$ python -q
>>> import numpy as np
>>> from numpy import linalg as LA
>>> np.set_printoptions(precision=1, suppress=True, linewidth=160, legacy="1.25")
>>> F = np.load("x.npy")
>>> F
array([[ 11.6,   8. , -16.2,  -3.3],
       [ -6.1, -43.4, -18.3,  19.5],
       [ -2. , -51.5, -26.1,  27.5],
       [  1.2, -44.1, -32.1,  17.9],
       [ 23.1,   8.5, -24. ,   7.5],
       [  4.1, -19.8,  -7.3,  23.1],
       [-14.9,   7.8,  17. , -19. ],
       [  0.9, -36.4, -17. ,  25.1],
       [ 24. ,   4.4, -29.7,   7.8],
       [ -3.9, -52.4, -29.8,  19.9]])
>>> Q, evecs = LA.qr(F[:, :1])[0], LA.qr(F[:, 1:])[0]
>>> sigma = LA.svd(Q.T @ evecs, compute_uv=False)
>>> np.degrees(np.arccos(sigma.clip(0, 1)))
array([1.6])
>>> (sigma > 0.9).sum()
1
>>> print(sigma)
[1.]
>>> m1 = np.loadtxt("arr.csv", delimiter=",")
>>> print(m1.round(1) + 0)
[[ 0.8  0.2  0.4 -0.1  0.4 -0.1 -0.4 -0.2  0. ]
 [ 0.2  1.   0.   0.1  0.   0.  -0.2  0.   0.1]
 [ 0.4  0.   0.7 -0.2 -0.2  0.3 -0.2 -0.1  0. ]
 [-0.1  0.1 -0.2  0.4  0.   0.1  0.1  0.  -0.5]
 [ 0.4  0.  -0.2  0.   0.7  0.   0.   0.2  0.1]
 [-0.1  0.   0.3  0.1  0.   0.5  0.2  0.4 -0.1]
 [-0.4 -0.2 -0.2  0.1  0.   0.2  1.5 -0.1 -0.1]
 [-0.2  0.  -0.1  0.   0.2  0.4 -0.1  0.6  0.1]
 [ 0.   0.1  0.  -0.5  0.1 -0.1 -0.1  0.1  0.7]]
>>> [round(float(x), 1) for x in LA.svd(m1, compute_uv=False)[:3]]
[2.0, 1.0, 1.0]
>>> np.argsort(-LA.norm(m1, axis=0).round(6), kind="stable")[:3]
array([6, 0, 1])
>>> LA.matrix_rank(m1, rtol=0.1)
6
>>> X = np.array([[8, 4, 1, 6, 2, 6, 5, 2, 1, 7, 9],
...     [5, 0, 9, 0, 3, 0, 2, 3, 7, 4, 7],
...     [0, 4, 7, 4, 3, 3, 4, 0, 9, 9, 6],
...     [8, 2, 9, 7, 7, 7, 5, 7, 2, 2, 8],
...     [3, 5, 8, 5, 3, 5, 9, 8, 6, 4, 0],
...     [5, 0, 0, 0, 8, 0, 9, 7, 7, 0, 9],
...     [6, 9, 3, 8, 3, 7, 2, 3, 3, 9, 8]])
>>> X
array([[8, 4, 1, 6, 2, 6, 5, 2, 1, 7, 9],
       [5, 0, 9, 0, 3, 0, 2, 3, 7, 4, 7],
       [0, 4, 7, 4, 3, 3, 4, 0, 9, 9, 6],
       [8, 2, 9, 7, 7, 7, 5, 7, 2, 2, 8],
       [3, 5, 8, 5, 3, 5, 9, 8, 6, 4, 0],
       [5, 0, 0, 0, 8, 0, 9, 7, 7, 0, 9],
       [6, 9, 3, 8, 3, 7, 2, 3, 3, 9, 8]])
>>> rank = LA.matrix_rank(m1)
>>> rank
6
>>> null = LA.svd(m1)[2][rank:].T
>>> print(np.allclose(m1 @ null, 0))
True
>>> null.shape
(9, 3)
>>> [int(LA.matrix_rank(m1[:i])) for i in range(1, len(m1) + 1)]
[1, 2, 3, 4, 5, 6, 6, 6, 6]
>>> LA.matrix_rank(m1.T @ m1), LA.matrix_rank(m1 @ m1.T)
(6, 6)
>>> LA.norm(X, axis=0)
array([14.9, 11.9, 16.9, 13.8, 12.4, 13. , 15.4, 13.6, 15.1, 15.7, 19.4])
>>> LA.norm(X, axis=1).argmax()
3
>>> round(LA.norm(X, 1), 1), np.round(LA.norm(X, np.inf), 1)
(47.0, 64.0)
>>> print(np.round(LA.norm(X[2] - X[1]), 1))
10.6
>>> round(LA.norm(X) ** 2 / LA.norm(X, 2) ** 2, 1)
1.3
>>> r0, v = X[0], X[3]
>>> r0 @ r0
317
>>> p = (r0 @ v) / (r0 @ r0) * r0
>>> LA.matrix_rank(np.outer(r0, v))
1
>>> np.round((v - p) @ r0, 1)
0.0
>>> U, sigma, vt = LA.svd(X, full_matrices=False)
>>> np.cumsum(sigma ** 2) / np.sum(sigma ** 2)
array([0.7, 0.8, 0.9, 1. , 1. , 1. , 1. ])
>>> np.round(U.T @ U, 1) + 0
array([[1., 0., 0., 0., 0., 0., 0.],
       [0., 1., 0., 0., 0., 0., 0.],
       [0., 0., 1., 0., 0., 0., 0.],
       [0., 0., 0., 1., 0., 0., 0.],
       [0., 0., 0., 0., 1., 0., 0.],
       [0., 0., 0., 0., 0., 1., 0.],
       [0., 0., 0., 0., 0., 0., 1.]])
>>> U.shape, sigma.shape, vt.shape
((7, 7), (7,), (7, 11))
>>> np.round(np.sqrt((sigma ** 2).sum()), 1), round(LA.norm(X), 1)
(49.3, 49.3)
>>> np.abs(vt[0])
array([0.3, 0.2, 0.3, 0.3, 0.3, 0.3, 0.3, 0.3, 0.3, 0.3, 0.4])
>>> sigma / sigma[0]
array([1. , 0.4, 0.3, 0.3, 0.2, 0.1, 0.1])
>>> data = np.array([[2, 8, 1, 4], [8, -10, 4, -5], [9, 36, -9, -36], [36, -45, -36, 45]])
>>> x = np.array([2, 0, 0, 2])
>>> rhs = data @ x
>>> coef, lr = np.zeros(4), 1 / LA.norm(data, 2) ** 2
>>> for i in range(10):
...     coef -= lr * data.T @ (data @ coef - rhs)
...     if i % 2 == 0: print(i, round(LA.norm(data @ coef - rhs), 1))
... 
0 25.4
2 20.0
4 17.0
6 15.3
8 14.3
>>> round(float(LA.cond(data)), 1)
14.0
>>> print(coef)
[ 1.  -0.9 -0.9  1.1]
>>> K = np.loadtxt("case7.csv", delimiter=",")
>>> K
array([[2., 2., 2., 3., 1.],
       [0., 1., 2., 1., 0.],
       [0., 0., 1., 3., 3.],
       [0., 0., 0., 3., 1.],
       [0., 0., 0., 0., 2.]])
>>> round(float(LA.det(K)), 1)
12.0
>>> K.inv()
Traceback (most recent call last):
  File "<python-input-51>", line 1, in <module>
    K.inv()
    ^^^^^
AttributeError: 'numpy.ndarray' object has no attribute 'inv'
>>> print(np.trace(K))
9.0
>>> np.sort(np.abs(LA.eigvals(K)))
array([1., 1., 2., 2., 3.])
>>> print((K - K.T) / 2)
[[ 0.   1.   1.   1.5  0.5]
 [-1.   0.   1.   0.5  0. ]
 [-1.  -1.   0.   1.5  1.5]
 [-1.5 -0.5 -1.5  0.   0.5]
 [-0.5  0.  -1.5 -0.5  0. ]]
>>> LA.matrix_power(K, 4)
array([[ 16.,  30.,  74., 479., 381.],
       [  0.,   1.,   8., 148., 133.],
       [  0.,   0.,   1., 120., 120.],
       [  0.,   0.,   0.,  81.,  65.],
       [  0.,   0.,   0.,   0.,  16.]])
>>> rng = np.random.default_rng(63)
>>> lab = rng.permutation(5)
>>> lab
array([2, 4, 3, 1, 0])
>>> Y = K[lab][:, lab]
>>> np.trace(Y)
9.0
>>> np.allclose(Y, K)
False
>>> print(round(LA.det(Y), 1), round(LA.det(K[lab]), 1))
12.0 12.0
>>> print(K @ K)
[[ 4.  6. 10. 23. 13.]
 [ 0.  1.  4. 10.  7.]
 [ 0.  0.  1. 12. 12.]
 [ 0.  0.  0.  9.  5.]
 [ 0.  0.  0.  0.  4.]]
>>> np.prod(np.diag(K)), round(float(LA.det(K)), 1)
(12.0, 12.0)
>>> print(LA.matrix_rank(K - K[0, 0] * np.eye(5)))
4
>>> x = np.array([5, -7, 2, -6, -3])
>>> print(LA.norm(K @ x) <= LA.norm(K, 2) * LA.norm(x) + 1e-9)
True
>>> print(K @ np.eye(5)[1])
[2. 1. 0. 0. 0.]
>>> K @ np.ones(5)
array([10.,  4.,  7.,  4.,  2.])
>>> (K @ x).argmax()
4
>>> np.einsum("ij,j->i", K, x)
array([-21.,  -9., -25., -21.,  -6.])
>>> Y = K[0, 0] * K[1:] - np.outer(K[1:, 0], K[0])
>>> print(Y)
[[0. 2. 4. 2. 0.]
 [0. 0. 2. 6. 6.]
 [0. 0. 0. 6. 2.]
 [0. 0. 0. 0. 4.]]
>>> K[:, 0] / K[0, 0]
array([1., 0., 0., 0., 0.])
>>> np.flatnonzero(~Y.round(6).any(axis=1))
array([], dtype=int64)
>>> arr = np.loadtxt("out2.csv", delimiter=",")
>>> arr
array([[3., 1., 0., 0., 0., 0., 0., 0., 0.],
       [0., 3., 1., 0., 0., 0., 0., 0., 0.],
       [0., 0., 3., 1., 0., 0., 0., 0., 0.],
       [0., 0., 0., 3., 1., 0., 0., 0., 0.],
       [0., 0., 0., 0., 3., 1., 0., 0., 0.],
       [0., 0., 0., 0., 0., 3., 1., 0., 0.],
       [0., 0., 0., 0., 0., 0., 3., 1., 0.],
       [0., 0., 0., 0., 0., 0., 0., 3., 1.],
       [0., 0., 0., 0., 0., 0., 0., 0., 3.]])
>>> LA.matrix_rank(arr - arr[0, 0] * np.eye(9))
8
>>> arr @ arr
array([[9., 6., 1., 0., 0., 0., 0., 0., 0.],
       [0., 9., 6., 1., 0., 0., 0., 0., 0.],
       [0., 0., 9., 6., 1., 0., 0., 0., 0.],
       [0., 0., 0., 9., 6., 1., 0., 0., 0.],
       [0., 0., 0., 0., 9., 6., 1., 0., 0.],
       [0., 0., 0., 0., 0., 9., 6., 1., 0.],
       [0., 0., 0., 0., 0., 0., 9., 6., 1.],
       [0., 0., 0., 0., 0., 0., 0., 9., 6.],
       [0., 0., 0., 0., 0., 0., 0., 0., 9.]])
>>> np.sort(LA.eigvals(arr))
array([3., 3., 3., 3., 3., 3., 3., 3., 3.])
>>> [int(LA.matrix_rank(LA.matrix_power(arr, p))) for p in range(1, 10)]
[9, 9, 9, 9, 9, 9, 9, 9, 9]
>>> np.prod(np.diag(arr)), round(float(LA.det(arr)), 1)
(19683.0, 19683.0)
>>> J = np.eye(9, dtype=int)[rng.permutation(9)] * np.array([0, 1, 2, 1, 0, 2, 0, 0, 2])
>>> J
array([[0, 0, 0, 0, 0, 2, 0, 0, 0],
       [0, 0, 0, 1, 0, 0, 0, 0, 0],
       [0, 0, 0, 0, 0, 0, 0, 0, 0],
       [0, 0, 0, 0, 0, 0, 0, 0, 2],
       [0, 0, 2, 0, 0, 0, 0, 0, 0],
       [0, 1, 0, 0, 0, 0, 0, 0, 0],
       [0, 0, 0, 0, 0, 0, 0, 0, 0],
       [0, 0, 0, 0, 0, 0, 0, 0, 0],
       [0, 0, 0, 0, 0, 0, 0, 0, 0]])
>>> r0 = np.array([3, -3, 2])
>>> np.convolve(J[1], r0)
array([ 0,  0,  0,  3, -3,  2,  0,  0,  0,  0,  0])
>>> np.polyval(r0, J[1])
array([2, 2, 2, 2, 2, 2, 2, 2, 2])
>>> np.cross(J[1, :3], J[2, :3])
array([0, 0, 0])
>>> np.allclose(J, J.T)
False
>>> print(np.allclose(J @ J.T, J.T @ J))
False
>>> np.sort(np.abs(LA.eigvals(J)))
array([0., 0., 0., 0., 0., 0., 0., 0., 0.])
>>> round(np.abs(LA.eigvals(J)).max(), 1)
0.0
>>> LA.determinant(J)
Traceback (most recent call last):
  File "<python-input-93>", line 1, in <module>
    LA.determinant(J)
    ^^^^^^^^^^^^^^
AttributeError: module 'numpy.linalg' has no attribute 'determinant'
>>> U, sigma, vt = LA.svd(J)
>>> evecs = vt[:(sigma > 1e-8).sum()]
>>> x = J[4] + 4 * J[3] + rng.integers(2) * np.eye(9)[7]
>>> x
array([0., 0., 2., 0., 0., 0., 0., 0., 8.])
>>> LA.matrix_rank(np.vstack([J, x]))
5
>>> np.round(LA.norm(x - evecs.T @ evecs @ x), 1)
0.0
>>> print(np.allclose(evecs.T @ evecs @ x, x))
True
>>> lab = rng.permutation(9)
>>> lab
array([4, 2, 7, 1, 8, 6, 0, 3, 5])
>>> Y = J[lab][:, lab]
>>> print(np.diag(Y))
[0 0 0 0 0 0 0 0 0]
>>> M = np.loadtxt("block13.csv", delimiter=",")
>>> M.round(1) + 0
array([[ 0.6, -0.2, -0.4, -0.4,  0. , -0.1,  0. ,  0. , -0.1, -0.5, -0.2],
       [-0.2,  0.9, -0.2, -0.2,  0. , -0.1,  0. ,  0. , -0.1, -0.3, -0.1],
       [-0.4, -0.2,  0.6, -0.4,  0. , -0.1,  0. ,  0. , -0.1, -0.5, -0.2],
       [-0.4, -0.2, -0.4,  0.6,  0. , -0.1,  0. ,  0. , -0.1, -0.5, -0.2],
       [ 0. ,  0. ,  0. ,  0. ,  1. ,  0. ,  0. ,  0. ,  0. , -0.1,  0. ],
       [-0.1, -0.1, -0.1, -0.1,  0. ,  1. ,  0. ,  0. ,  0. , -0.2, -0.1],
       [ 0. ,  0. ,  0. ,  0. ,  0. ,  0. ,  1. ,  0. ,  0. , -0.1,  0. ],
       [ 0. ,  0. ,  0. ,  0. ,  0. ,  0. ,  0. ,  1. ,  0. , -0.1,  0. ],
       [-0.1, -0.1, -0.1, -0.1,  0. ,  0. ,  0. ,  0. ,  1. , -0.2, -0.1],
       [-0.5, -0.3, -0.5, -0.5, -0.1, -0.2, -0.1, -0.1, -0.2,  0.4, -0.3],
       [-0.2, -0.1, -0.2, -0.2,  0. , -0.1,  0. ,  0. , -0.1, -0.3,  0.9]])
>>> Y = M + rng.integers(-2, 3, (11, 2)) @ rng.integers(-2, 3, (2, 11))
>>> Y.round(1) + 0
array([[ 2.6, -0.2, -0.4, -1.4, -2. , -2.1,  1. ,  0. , -2.1, -1.5, -1.2],
       [ 1.8,  4.9, -0.2,  0.8,  4. , -2.1,  3. , -2. , -2.1, -3.3,  0.9],
       [-2.4,  1.8,  0.6,  1.6,  5. ,  1.9,  0. , -1. ,  1.9, -0.5,  1.8],
       [ 5.6,  1.8, -0.4, -1.4, -3. , -6.1,  4. , -1. , -6.1, -4.5, -2.2],
       [ 0. ,  2. ,  0. ,  1. ,  4. ,  0. ,  1. , -1. ,  0. , -1.1,  1. ],
       [ 1.9, -0.1, -0.1, -1.1, -2. , -1. ,  1. ,  0. , -2. , -1.2, -1.1],
       [ 8. ,  4. ,  0. , -2. , -2. , -8. ,  7. , -2. , -8. , -6.1, -2. ],
       [ 0. , -2. ,  0. , -1. , -3. ,  0. , -1. ,  2. ,  0. ,  0.9, -1. ],
       [-0.1,  1.9, -0.1,  0.9,  3. ,  0. ,  1. , -1. ,  1. , -1.2,  0.9],
       [-2.5,  1.7, -0.5,  1.5,  4.9,  1.8, -0.1, -1.1,  1.8,  0.4,  1.7],
       [-4.2, -4.1, -0.2, -0.2, -2. ,  3.9, -4. ,  2. ,  3.9,  3.7,  0.9]])
>>> np.abs(Y - M).sum(axis=1)
array([12., 24., 18., 36., 10., 12., 48., 10., 10., 18., 28.])
>>> Y - M
array([[ 2.,  0.,  0., -1., -2., -2.,  1.,  0., -2., -1., -1.],
       [ 2.,  4.,  0.,  1.,  4., -2.,  3., -2., -2., -3.,  1.],
       [-2.,  2.,  0.,  2.,  5.,  2.,  0., -1.,  2.,  0.,  2.],
       [ 6.,  2.,  0., -2., -3., -6.,  4., -1., -6., -4., -2.],
       [ 0.,  2.,  0.,  1.,  3.,  0.,  1., -1.,  0., -1.,  1.],
       [ 2.,  0.,  0., -1., -2., -2.,  1.,  0., -2., -1., -1.],
       [ 8.,  4.,  0., -2., -2., -8.,  6., -2., -8., -6., -2.],
       [ 0., -2.,  0., -1., -3.,  0., -1.,  1.,  0.,  1., -1.],
       [ 0.,  2.,  0.,  1.,  3.,  0.,  1., -1.,  0., -1.,  1.],
       [-2.,  2.,  0.,  2.,  5.,  2.,  0., -1.,  2.,  0.,  2.],
       [-4., -4.,  0.,  0., -2.,  4., -4.,  2.,  4.,  4.,  0.]])
